% ipython --no-banner

In [1]: import numpy as np

In [2]: np.set_printoptions(precision=3, suppress=True, linewidth=200, floatmode="fixed")

In [3]: J = np.loadtxt("block13.csv", delimiter=",")

In [4]: J
Out[4]: 
array([[ 0.400, -0.400,  0.154,  0.100,  0.100, -1.100,  1.000],
       [ 0.000,  2.000, -2.493,  1.700, -1.300,  0.500,  0.500],
       [ 0.900,  1.100, -1.004,  1.200, -0.500, -1.100,  0.100],
       [-0.200,  2.000, -0.620,  1.000, -0.300,  0.300, -0.300],
       [ 1.800,  0.400,  0.708, -0.700,  0.400, -1.000,  1.500],
       [ 0.800, -0.700,  0.677,  0.800,  0.300,  1.400,  0.500],
       [ 1.000,  0.900,  3.790,  0.400,  1.900, -0.700,  0.000],
       [ 1.200,  0.800, -1.511, -0.300, -0.800,  1.600,  3.000],
       [-1.500,  0.800, -1.612, -0.800, -0.800,  0.400, -0.100],
       [-1.200,  1.300, -1.436,  1.600, -0.700, -0.300, -0.600],
       [-0.100,  0.500, -2.321,  1.100, -1.200, -0.100, -1.200],
       [ 0.300, -0.600, -1.175,  0.300, -0.600,  1.000, -0.400],
       [-0.400,  0.000,  0.169,  1.300,  0.100, -0.700,  2.100],
       [ 1.900,  0.300,  1.665, -0.500,  0.800,  1.000,  0.000],
       [-0.200, -1.200,  3.378, -0.400,  1.700,  0.000,  1.100],
       [-0.400,  0.600, -1.783,  0.200, -0.900,  0.700,  0.200],
       [-1.700, -0.300, -2.373,  1.200, -1.200,  0.400, -2.200],
       [-0.400,  0.300, -3.009, -0.500, -1.500, -0.500, -0.400]])

In [5]: left, s = np.linalg.svd(J)
Traceback (most recent call last):
  Cell In[5], line 1
    left, s = np.linalg.svd(J)
ValueError: too many values to unpack (expected 2)


In [6]: left, s, Vh = np.linalg.svd(J, full_matrices=False)

In [7]: (s > 1e-8).sum()
Out[7]: np.int64(7)

In [8]: s
Out[8]: array([9.945, 5.428, 4.261, 3.372, 3.084, 2.534, 0.053])

In [9]: s / s[0]
Out[9]: array([1.000, 0.546, 0.428, 0.339, 0.310, 0.255, 0.005])

In [10]: np.cumsum(s ** 2) / np.sum(s ** 2)
Out[10]: array([0.569, 0.738, 0.843, 0.908, 0.963, 1.000, 1.000])

In [11]: np.round(Vh @ Vh.T, 3) + 0
Out[11]: 
array([[1.000, 0.000, 0.000, 0.000, 0.000, 0.000, 0.000],
       [0.000, 1.000, 0.000, 0.000, 0.000, 0.000, 0.000],
       [0.000, 0.000, 1.000, 0.000, 0.000, 0.000, 0.000],
       [0.000, 0.000, 0.000, 1.000, 0.000, 0.000, 0.000],
       [0.000, 0.000, 0.000, 0.000, 1.000, 0.000, 0.000],
       [0.000, 0.000, 0.000, 0.000, 0.000, 1.000, 0.000],
       [0.000, 0.000, 0.000, 0.000, 0.000, 0.000, 1.000]])

In [12]: Xs = J - J.mean(axis=1)
Traceback (most recent call last):
  Cell In[12], line 1
    Xs = J - J.mean(axis=1)
ValueError: operands could not be broadcast together with shapes (18,7) (18,) 


In [13]: Xs = J - J.mean(axis=0)

In [14]: left, s, Vh = np.linalg.svd(Xs, full_matrices=False)

In [15]: np.abs(Vh[0]).argmax()
Out[15]: np.int64(2)

In [16]: np.abs(Vh[-1])
Out[16]: array([0.009, 0.001, 0.449, 0.010, 0.893, 0.020, 0.002])

In [17]: np.round(s ** 2 / (s ** 2).sum(), 3) + 0
Out[17]: array([0.583, 0.157, 0.096, 0.069, 0.056, 0.039, 0.000])

In [18]: W0 = np.load("w.npy")

In [19]: W0
Out[19]: 
array([[0, 1, 0, 1, 1],
       [1, 0, 1, 0, 1],
       [0, 1, 0, 1, 0],
       [1, 0, 1, 0, 1],
       [1, 1, 0, 1, 0]])

In [20]: [round(float(np.linalg.det(W0[:i, :i])), 2) + 0 for i in range(1, 6)]
Out[20]: [0.0, -1.0, 0.0, 0.0, 0.0]

In [21]: M = np.loadtxt("run5.csv", delimiter=",")

In [22]: M
Out[22]: 
array([[1.000, 0.000, 0.000, 0.000, 0.000, 0.000, 0.000, 0.000, 0.000],
       [0.000, 0.500, 0.500, 0.000, 0.000, 0.000, 0.000, 0.000, 0.000],
       [0.250, 0.000, 0.500, 0.000, 0.000, 0.000, 0.250, 0.000, 0.000],
       [0.000, 0.333, 0.000, 0.667, 0.000, 0.000, 0.000, 0.000, 0.000],
       [0.000, 0.000, 0.333, 0.000, 0.333, 0.333, 0.000, 0.000, 0.000],
       [0.000, 0.000, 0.000, 0.250, 0.250, 0.250, 0.000, 0.000, 0.250],
       [0.000, 0.000, 0.167, 0.167, 0.167, 0.000, 0.167, 0.167, 0.167],
       [0.333, 0.000, 0.000, 0.333, 0.000, 0.000, 0.000, 0.333, 0.000],
       [0.000, 0.000, 0.000, 0.000, 0.000, 0.333, 0.000, 0.000, 0.667]])

In [23]: f = np.array([2, 0, 1, 2, 3, 2, 1, 0, 3])

In [24]: Y = M + np.outer(f, np.eye(9)[5])

In [25]: np.linalg.matrix_rank(np.linalg.inv(Y) - np.linalg.inv(M), tol=1e-8)
Out[25]: np.int64(1)

In [26]: np.linalg.matrix_rank(Y - M)
Out[26]: np.int64(1)

In [27]: round(float(np.linalg.det(Y) / np.linalg.det(M)), 3), round(1 + np.linalg.solve(M, f)[5], 3)
Out[27]: (54.0, np.float64(54.0))

In [28]: rng = np.random.default_rng(2827)

In [29]: z = rng.permutation(9)

In [30]: Y = M[:, z] * rng.choice([-1, 1], 9)

In [31]: Y
Out[31]: 
array([[ 0.000,  0.000, -0.000, -0.000,  1.000,  0.000,  0.000, -0.000,  0.000],
       [ 0.000,  0.500, -0.000, -0.000,  0.000,  0.000,  0.500, -0.000,  0.000],
       [ 0.000,  0.500, -0.250, -0.000,  0.250,  0.000,  0.000, -0.000,  0.000],
       [ 0.667,  0.000, -0.000, -0.000,  0.000,  0.000,  0.333, -0.000,  0.000],
       [ 0.000,  0.333, -0.000, -0.333,  0.000,  0.000,  0.000, -0.000,  0.333],
       [ 0.250,  0.000, -0.000, -0.250,  0.000,  0.250,  0.000, -0.000,  0.250],
       [ 0.167,  0.167, -0.167, -0.167,  0.000,  0.167,  0.000, -0.167,  0.000],
       [ 0.333,  0.000, -0.000, -0.000,  0.333,  0.000,  0.000, -0.333,  0.000],
       [ 0.000,  0.000, -0.000, -0.000,  0.000,  0.667,  0.000, -0.000,  0.333]])

In [32]: left, _, Vh = np.linalg.svd(M.T @ Y)

In [33]: z
Out[33]: array([3, 2, 6, 4, 0, 8, 1, 7, 5])

In [34]: np.round(left @ Vh, 3) + 0
Out[34]: 
array([[ 0.000,  0.000,  0.000,  0.000,  1.000,  0.000,  0.000,  0.000,  0.000],
       [ 0.000,  0.000,  0.000,  0.000,  0.000,  0.000,  1.000,  0.000,  0.000],
       [ 0.000,  1.000,  0.000,  0.000,  0.000,  0.000,  0.000,  0.000,  0.000],
       [ 1.000,  0.000,  0.000,  0.000,  0.000,  0.000,  0.000,  0.000,  0.000],
       [ 0.000,  0.000,  0.000, -1.000,  0.000,  0.000,  0.000,  0.000,  0.000],
       [ 0.000,  0.000,  0.000,  0.000,  0.000,  0.000,  0.000,  0.000,  1.000],
       [ 0.000,  0.000, -1.000,  0.000,  0.000,  0.000,  0.000,  0.000,  0.000],
       [ 0.000,  0.000,  0.000,  0.000,  0.000,  0.000,  0.000, -1.000,  0.000],
       [ 0.000,  0.000,  0.000,  0.000,  0.000,  1.000,  0.000,  0.000,  0.000]])
